$ python -q
>>> import numpy as np
>>> from numpy import linalg as LA
>>> np.set_printoptions(precision=3, suppress=True, linewidth=100)
>>> W0 = np.array([[0.1, -0.9, -0.1],
...     [-0.3, 1.3, -0.9],
...     [-0.6, 0.2, 0.3],
...     [-0.5, -0.4, 0.7],
...     [1.0, -0.7, -2.1],
...     [-1.2, 0.9, 1.6],
...     [-0.5, -0.3, 0.1],
...     [-0.2, 0.0, 0.8],
...     [0.5, 0.1, 2.1],
...     [-1.0, 1.4, -0.8],
...     [0.3, 1.0, -0.7],
...     [1.9, 0.4, 1.0],
...     [-1.8, 0.1, 1.7],
...     [0.3, -1.1, -1.4]])
>>> W0[3] *= 5
>>> W0
array([[ 0.1, -0.9, -0.1],
       [-0.3,  1.3, -0.9],
       [-0.6,  0.2,  0.3],
       [-2.5, -2. ,  3.5],
       [ 1. , -0.7, -2.1],
       [-1.2,  0.9,  1.6],
       [-0.5, -0.3,  0.1],
       [-0.2,  0. ,  0.8],
       [ 0.5,  0.1,  2.1],
       [-1. ,  1.4, -0.8],
       [ 0.3,  1. , -0.7],
       [ 1.9,  0.4,  1. ],
       [-1.8,  0.1,  1.7],
       [ 0.3, -1.1, -1.4]])
>>> basis = W0[[7, 11]].astype(float)
>>> for _ in range(5):
...     labels = LA.norm(W0[:, None] - basis, axis=-1).argmin(axis=1)
...     basis = np.array([W0[labels == j].mean(axis=0) for j in range(2)])
... 
>>> labels
array([0, 0, 0, 0, 0, 0, 0, 0, 1, 0, 0, 1, 0, 0])
>>> np.abs(basis[1] - basis[0]).argmax()
np.int64(0)
>>> np.bincount(labels)
array([12,  2])
>>> labels = W0[:, 0] > np.median(W0[:, 0])
>>> r0 = W0[labels].mean(axis=0) - W0[~labels].mean(axis=0)
>>> labels.astype(int)
array([1, 0, 0, 0, 1, 0, 0, 1, 1, 0, 1, 1, 0, 1])
>>> round(float((((W0 - W0.mean(axis=0)) @ r0 > 0) == labels).mean()), 3)
0.786
>>> np.argsort(-np.abs(r0).round(6), kind="stable")
array([0, 2, 1])
>>> q, Rm = LA.qr(W0)
>>> q.shape, Rm.shape
((14, 3), (3, 3))
>>> np.round(abs(Rm[0, 0]), 3), round(LA.norm(W0[:, 0]), 3)
(np.float64(4.21), np.float64(4.21))
>>> round(float(np.trace(q @ q.T)), 3)
3.0
>>> Rm
array([[-4.21 , -0.468,  3.05 ],
       [ 0.   , -3.473,  0.925],
       [ 0.   ,  0.   ,  4.692]])
>>> np.allclose(Rm.T @ Rm, W0.T @ W0)
True
>>> np.abs(np.diag(Rm))
array([4.21 , 3.473, 4.692])
>>> np.round(q.T @ q, 3) + 0
array([[1., 0., 0.],
       [0., 1., 0.],
       [0., 0., 1.]])
